In [1]: import numpy as np

In [2]: import numpy.linalg as la

In [3]: np.set_printoptions(precision=2, suppress=True, linewidth=120, sign=" ")

In [4]: arr = np.array([[-2.0, 2.0, 0.0, 0.0],
   ...:     [2.0, -5.0, 2.0, 0.0],
   ...:     [0.0, 2.0, 5.0, 2.0],
   ...:     [0.0, 0.0, 2.0, 1.0]])

In [5]: x0 = np.array([-2, -3, 0, -4])

In [6]: y = arr @ x0

In [7]: y
Out[7]: array([ -2.,  11., -14.,  -4.])

In [8]: la.solve(arr, -2 * y)
Out[8]: array([ 4.,  6.,  0.,  8.])

In [9]: la.solve(arr, arr[:, 3])
Out[9]: array([-0., -0.,  0.,  1.])

In [10]: la.solve(arr, y + arr[:, 2])
Out[10]: array([-2., -3.,  1., -4.])

In [11]: la.solve(arr, y)
Out[11]: array([-2., -3.,  0., -4.])

In [12]: round(la.det(arr[::-1]), 2)
Out[12]: np.float64(14.0)

In [13]: round(float(la.eigvals(arr).sum().real), 2)
Out[13]: -1.0

In [14]: np.poly(arr)
Out[14]: array([  1.,   1., -39., -33.,  14.])

In [15]: np.kron(np.eye(2, dtype=int), arr)
Out[15]: 
array([[-2.,  2.,  0.,  0., -0.,  0.,  0.,  0.],
       [ 2., -5.,  2.,  0.,  0., -0.,  0.,  0.],
       [ 0.,  2.,  5.,  2.,  0.,  0.,  0.,  0.],
       [ 0.,  0.,  2.,  1.,  0.,  0.,  0.,  0.],
       [-0.,  0.,  0.,  0., -2.,  2.,  0.,  0.],
       [ 0., -0.,  0.,  0.,  2., -5.,  2.,  0.],
       [ 0.,  0.,  0.,  0.,  0.,  2.,  5.,  2.],
       [ 0.,  0.,  0.,  0.,  0.,  0.,  2.,  1.]])

In [16]: la.eigvals(arr)
Out[16]: array([-6.3 ,  6.15, -1.16,  0.31])

In [17]: np.einsum("ii->", arr)
Out[17]: np.float64(-1.0)

In [18]: f, g = arr[2], arr[3]

In [19]: f @ f
Out[19]: np.float64(33.0)

In [20]: p = (f @ g) / (f @ f) * f

In [21]: g - p
Out[21]: array([ 0.  , -0.73,  0.18,  0.27])

In [22]: la.matrix_rank(np.outer(f, g))
Out[22]: np.int64(1)

In [23]: M = np.load("m.npy")

In [24]: M
Out[24]: 
array([[ 1, -2,  4],
       [ 1, -1,  1],
       [ 1,  0,  0]])

In [25]: other = M / la.norm(M, axis=1, keepdims=True)

In [26]: C2 = other @ other.T

In [27]: C2[2]
Out[27]: array([ 0.22,  0.58,  1.  ])

In [28]: feats = np.loadtxt("block2.csv", delimiter=",")

In [29]: feats
Out[29]: 
array([[-14.29,  -5.09,  -1.67],
       [ -2.07,   4.22,  -1.78],
       [-13.34,  -4.15,  -2.87],
       [-12.15,  -5.51,  -0.63],
       [ -0.23,   6.2 ,  -0.81],
       [  0.92,   1.25,   5.62],
       [  0.54,   3.68,  -3.3 ],
       [ -0.03,   5.72,  -1.3 ],
       [  0.55,   1.45,   5.65],
       [ -0.77,   3.04,  -0.56],
       [  0.71,   4.5 ,  -0.09],
       [  2.02,   1.9 ,   3.15],
       [ -0.4 ,   3.51,  -1.71],
       [  0.39,  -0.04,   3.26],
       [  0.16,   4.91,  -3.27],
       [ -1.48,   5.65,  -1.04],
       [  0.93,   1.47,   5.1 ],
       [ -1.16,   5.03,  -1.65],
       [-12.32,  -4.2 ,  -0.34],
       [-12.43,  -4.46,  -0.33],
       [ -1.77,   5.02,  -3.13]])

In [30]: x0 = np.array([1, 2, 2])

In [31]: y = feats @ x0

In [32]: beta, lr = np.zeros(3), 1 / la.norm(feats, 2) ** 2

In [33]: for i in range(40):
    ...:     beta -= lr * feats.T @ (feats @ beta - y)
    ...:     if i % 10 == 0: print(i, round(la.norm(feats @ beta - y), 2))
    ...: 
0 21.93
10 6.29
20 1.83
30 0.54

In [34]: beta
Out[34]: array([ 1.  ,  1.99,  1.99])

In [35]: round(float(la.cond(feats)), 2)
Out[35]: 2.94
